$ python -q
>>> import numpy as np
>>> from numpy import linalg as LA
>>> np.set_printoptions(precision=2, suppress=True, linewidth=160, floatmode="fixed")
>>> u = np.array([2, 2, 1, 1, 1, 0])
>>> F = 5 * np.eye(6) + np.outer(u, u)
>>> F
array([[9.00, 4.00, 2.00, 2.00, 2.00, 0.00],
       [4.00, 9.00, 2.00, 2.00, 2.00, 0.00],
       [2.00, 2.00, 6.00, 1.00, 1.00, 0.00],
       [2.00, 2.00, 1.00, 6.00, 1.00, 0.00],
       [2.00, 2.00, 1.00, 1.00, 6.00, 0.00],
       [0.00, 0.00, 0.00, 0.00, 0.00, 5.00]])
>>> round(float(LA.det(F)), 2)
50000.0
>>> (F + F.T) / 2
array([[9.00, 4.00, 2.00, 2.00, 2.00, 0.00],
       [4.00, 9.00, 2.00, 2.00, 2.00, 0.00],
       [2.00, 2.00, 6.00, 1.00, 1.00, 0.00],
       [2.00, 2.00, 1.00, 6.00, 1.00, 0.00],
       [2.00, 2.00, 1.00, 1.00, 6.00, 0.00],
       [0.00, 0.00, 0.00, 0.00, 0.00, 5.00]])
>>> print(LA.matrix_power(F, 2))
[[109.00  84.00  42.00  42.00  42.00   0.00]
 [ 84.00 109.00  42.00  42.00  42.00   0.00]
 [ 42.00  42.00  46.00  21.00  21.00   0.00]
 [ 42.00  42.00  21.00  46.00  21.00   0.00]
 [ 42.00  42.00  21.00  21.00  46.00   0.00]
 [  0.00   0.00   0.00   0.00   0.00  25.00]]
>>> F @ F
array([[109.00,  84.00,  42.00,  42.00,  42.00,   0.00],
       [ 84.00, 109.00,  42.00,  42.00,  42.00,   0.00],
       [ 42.00,  42.00,  46.00,  21.00,  21.00,   0.00],
       [ 42.00,  42.00,  21.00,  46.00,  21.00,   0.00],
       [ 42.00,  42.00,  21.00,  21.00,  46.00,   0.00],
       [  0.00,   0.00,   0.00,   0.00,   0.00,  25.00]])
>>> np.sort(np.abs(LA.eigvals(F)))
array([ 5.00,  5.00,  5.00,  5.00,  5.00, 16.00])
>>> print(np.allclose(F, F.T))
True
>>> round(float(np.abs(LA.eigvals(F)).max()), 2)
16.0
>>> x0 = np.ones(6)
>>> for _ in range(7):
...     x0 = F @ x0
...     x0 /= LA.norm(x0)
...     print(round(x0 @ F @ x0, 2))
... 
15.64
15.96
16.0
16.0
16.0
16.0
16.0
>>> x0.round(2) + 0
array([0.60, 0.60, 0.30, 0.30, 0.30, 0.00])
>>> (F != 0).astype(int)
array([[1, 1, 1, 1, 1, 0],
       [1, 1, 1, 1, 1, 0],
       [1, 1, 1, 1, 1, 0],
       [1, 1, 1, 1, 1, 0],
       [1, 1, 1, 1, 1, 0],
       [0, 0, 0, 0, 0, 1]])
>>> np.flatnonzero(LA.matrix_power((F != 0) + (F.T != 0) + np.eye(6), 6)[0])
array([0, 1, 2, 3, 4])
>>> A = np.load("case2.npy")
>>> A
array([[3.00, 1.00, 0.00, 0.00, 0.00],
       [0.00, 3.00, 1.00, 0.00, 0.00],
       [0.00, 0.00, 3.00, 1.00, 0.00],
       [0.00, 0.00, 0.00, 3.00, 1.00],
       [0.00, 0.00, 0.00, 0.00, 3.00]])
>>> # triangular: eigenvalues sit on the diagonal
>>> rng = np.random.default_rng(5243)
>>> z = rng.permutation(5)
>>> B = A[:, z] * rng.choice([-1, 1], 5)
>>> B
array([[-1.00, -0.00,  3.00,  0.00,  0.00],
       [-3.00, -0.00,  0.00,  0.00,  1.00],
       [-0.00, -0.00,  0.00,  1.00,  3.00],
       [-0.00, -1.00,  0.00,  3.00,  0.00],
       [-0.00, -3.00,  0.00,  0.00,  0.00]])
>>> left, _, VT = LA.svd(A.T @ B)
>>> np.round(left @ VT, 2) + 0
array([[ 0.00,  0.00,  1.00,  0.00,  0.00],
       [-1.00,  0.00,  0.00,  0.00,  0.00],
       [ 0.00,  0.00,  0.00,  0.00,  1.00],
       [ 0.00,  0.00,  0.00,  1.00,  0.00],
       [ 0.00, -1.00,  0.00,  0.00,  0.00]])
